$ python -q
>>> import numpy as np
>>> np.set_printoptions(precision=2, suppress=True, linewidth=160)
>>> F = np.load("block2.npy")
>>> F
array([[ -1.55,   1.19,  -0.1 ,  -1.52,  -1.83,   5.27],
       [  2.1 ,  -0.74,   0.26,  -1.6 ,  -4.51,  -1.92],
       [  5.65,   0.09,   1.16,   0.31,   0.16, -11.82],
       [  2.38,   1.7 ,   0.66,  -2.18,  -3.27,  -1.92],
       [  2.13,   0.73,   0.59,  -0.19,  -0.16,  -3.69],
       [  5.98,  -1.46,   1.  ,  -2.77,  -7.38,  -8.62],
       [ -0.02,  -2.29,  -0.27,  -0.41,  -2.81,   0.5 ],
       [ -6.51,  -3.88,  -1.93,   2.2 ,   2.27,   9.02],
       [  5.93,   0.96,   1.23,  -0.1 ,  -0.02, -11.35],
       [  6.69,   4.81,   2.22,  -3.44,  -4.08,  -7.96],
       [  1.46,  -1.47,   0.18,   0.03,  -1.31,  -3.83],
       [  5.91,  -0.28,   1.06,  -1.  ,  -2.99, -10.54],
       [  2.07,   0.67,   0.44,  -1.53,  -3.05,  -2.06],
       [ -2.72,  -3.68,  -1.14,   2.25,   2.22,   1.39],
       [  6.75,   5.08,   2.15,  -2.79,  -2.33,  -8.63],
       [  1.46,  -2.38,   0.07,   2.08,   2.1 ,  -5.83],
       [  1.73,  -0.29,   0.31,   0.87,   1.44,  -4.88],
       [ -6.12,   0.45,  -1.19,   2.36,   5.88,   9.12],
       [ -6.35,  -2.81,  -1.7 ,   2.41,   3.47,   8.98],
       [  6.83,   3.56,   1.95,  -5.11,  -8.19,  -6.34],
       [ -1.49,   2.46,   0.05,  -0.52,   1.12,   4.33],
       [ -6.26,  -0.53,  -1.26,   4.4 ,   9.09,   7.06]])
>>> lab = F[:, 1] > np.median(F[:, 1])
>>> u = F[lab].mean(axis=0) - F[~lab].mean(axis=0)
>>> np.argsort(-np.abs(u).round(6), kind="stable")
array([1, 0, 5, 3, 4, 2])
>>> lab.astype(int)
array([1, 0, 1, 1, 1, 0, 0, 0, 1, 1, 0, 0, 1, 0, 1, 0, 0, 1, 0, 1, 1, 0])
>>> round((((F - F.mean(axis=0)) @ u > 0) == lab).mean(), 2)
np.float64(0.68)
>>> round(np.linalg.norm(F) ** 2 / np.linalg.norm(F, 2) ** 2, 2)
np.float64(1.2)
>>> np.linalg.norm(F, axis=0)
array([21.73, 11.26,  5.52, 10.61, 18.79, 32.76])
>>> print(round(np.linalg.norm(F, 1), 2), np.round(np.linalg.norm(F, np.inf), 2))
135.06 31.98
>>> round(np.linalg.norm(F[1] - F[17]), 2)
np.float64(17.79)
>>> Uu, sv, VT = np.linalg.svd(F)
>>> sv
array([42.49, 15.86, 10.53,  0.47,  0.31,  0.26])
>>> np.argmax(sv[:-1] / (sv[1:] + 1e-6)) + 1
np.int64(3)
>>> Y = Uu[:, :3] @ np.diag(sv[:3]) @ VT[:3]
>>> np.linalg.matrix_rank(Y)
np.int64(3)
>>> round(np.linalg.norm(F - Y) / np.linalg.norm(F), 2)
np.float64(0.01)
>>> round(np.linalg.norm(F - Y, 2), 2), round(sv[3], 2)
(np.float64(0.47), np.float64(0.47))
>>> u, g = F[16], F[18]
>>> round(u @ u, 2)
np.float64(29.82)
>>> round(float(u @ g), 2)
-47.43
>>> pr = (u @ g) / (u @ u) * u
>>> round((g - pr) @ u, 2)
np.float64(0.0)
>>> round(np.linalg.norm(u + g) ** 2 + np.linalg.norm(u - g) ** 2, 2)
np.float64(358.83)
>>> g - pr
array([-3.6 , -3.27, -1.21,  3.79,  5.76,  1.22])
>>> arr = np.array([[-1, -1, 1, -2, 2, 1, 1],
...     [0, 2, -1, 0, 2, 1, 0],
...     [0, 0, 0, 2, 1, -2, -1],
...     [0, 0, 0, -2, -1, -1, -2],
...     [0, 0, 0, 0, -2, 0, -1],
...     [0, 0, 0, 0, 0, 0, 2],
...     [0, 0, 0, 0, 0, 0, 1]])
>>> G = arr.T @ arr
>>> G
array([[ 1,  1, -1,  2, -2, -1, -1],
       [ 1,  5, -3,  2,  2,  1, -1],
       [-1, -3,  2, -2,  0,  0,  1],
       [ 2,  2, -2, 12,  0, -4,  0],
       [-2,  2,  0,  0, 14,  3,  5],
       [-1,  1,  0, -4,  3,  7,  5],
       [-1, -1,  1,  0,  5,  5, 12]])
>>> dist = np.linalg.norm(F[:, None] - F[None], axis=-1)
>>> print(dist[:5, :5])
[[ 0.    8.72 18.82  8.4   9.95]
 [ 8.72  0.   11.73  2.84  5.13]
 [18.82 11.73  0.   11.38  8.92]
 [ 8.4   2.84 11.38  0.    4.22]
 [ 9.95  5.13  8.92  4.22  0.  ]]
>>> dist.mean(axis=1).argmax()
np.int64(21)
>>> np.flatnonzero(dist[8] < dist.mean() / 2)
array([ 2,  8, 11])
>>> print((dist + 1e9 * np.eye(22)).round(6).argmin(axis=1))
[20 12  8 12 16 11  1 18  2 14  4  8  3  6  9 16  4 18  7  9  0 17]
>>> np.sort(np.linalg.eigvals(arr))
array([-2., -2., -1.,  0.,  0.,  1.,  2.])
>>> print(np.unique(arr.round(6), axis=0).shape)
(7, 7)
>>> np.linalg.lstsq(arr[:-1].T, arr[-1])[2]
np.int32(6)
>>> rng = np.random.default_rng(177599)
>>> m1 = (rng.random((7, 7)) < 0.3) + np.eye(7)
>>> m1 /= m1.sum(axis=1, keepdims=True)
>>> m1
array([[0.4 , 0.  , 0.2 , 0.2 , 0.  , 0.  , 0.2 ],
       [0.  , 0.67, 0.  , 0.  , 0.33, 0.  , 0.  ],
       [0.  , 0.17, 0.33, 0.17, 0.17, 0.  , 0.17],
       [0.  , 0.  , 0.  , 0.5 , 0.  , 0.5 , 0.  ],
       [0.  , 0.  , 0.  , 0.25, 0.25, 0.25, 0.25],
       [0.  , 0.25, 0.25, 0.25, 0.  , 0.25, 0.  ],
       [0.25, 0.  , 0.25, 0.  , 0.25, 0.  , 0.25]])
>>> Q, R = np.linalg.qr(m1)
>>> np.round(Q.T @ Q, 2) + 0
array([[1., 0., 0., 0., 0., 0., 0.],
       [0., 1., 0., 0., 0., 0., 0.],
       [0., 0., 1., 0., 0., 0., 0.],
       [0., 0., 0., 1., 0., 0., 0.],
       [0., 0., 0., 0., 1., 0., 0.],
       [0., 0., 0., 0., 0., 1., 0.],
       [0., 0., 0., 0., 0., 0., 1.]])
>>> np.abs(np.diag(R))
array([0.47, 0.73, 0.4 , 0.59, 0.35, 0.16, 0.07])
>>> np.trace(Q @ Q.T)
np.float64(7.0)
>>> print(np.allclose(R.T @ R, m1.T @ m1))
True
>>> Q.shape, R.shape
((7, 7), (7, 7))
>>> print(round(abs(R[0, 0]), 2), np.round(np.linalg.norm(m1[:, 0]), 2))
0.47 0.47
>>> print(round(np.linalg.norm(F, 2) / np.linalg.norm(F), 2))
0.91
>>> np.linalg.cond(F) > 100
np.True_
>>> print(np.argsort(-np.linalg.norm(F, axis=0).round(6), kind="stable")[:3])
[5 0 4]
>>> Y = m1 / np.linalg.norm(m1, axis=1, keepdims=True)
>>> G = Y @ Y.T
>>> (np.abs(G) > 0.9).astype(int)
array([[1, 0, 0, 0, 0, 0, 0],
       [0, 1, 0, 0, 0, 0, 0],
       [0, 0, 1, 0, 0, 0, 0],
       [0, 0, 0, 1, 0, 0, 0],
       [0, 0, 0, 0, 1, 0, 0],
       [0, 0, 0, 0, 0, 1, 0],
       [0, 0, 0, 0, 0, 0, 1]])
>>> G
array([[1.  , 0.  , 0.53, 0.27, 0.38, 0.38, 0.76],
       [0.  , 1.  , 0.47, 0.  , 0.22, 0.45, 0.22],
       [0.53, 0.47, 1.  , 0.25, 0.53, 0.71, 0.71],
       [0.27, 0.  , 0.25, 1.  , 0.71, 0.71, 0.  ],
       [0.38, 0.22, 0.53, 0.71, 1.  , 0.5 , 0.5 ],
       [0.38, 0.45, 0.71, 0.71, 0.5 , 1.  , 0.25],
       [0.76, 0.22, 0.71, 0.  , 0.5 , 0.25, 1.  ]])
>>> (G - 2 * np.eye(7)).round(6).argmax(axis=1)
array([6, 2, 5, 4, 3, 2, 0])
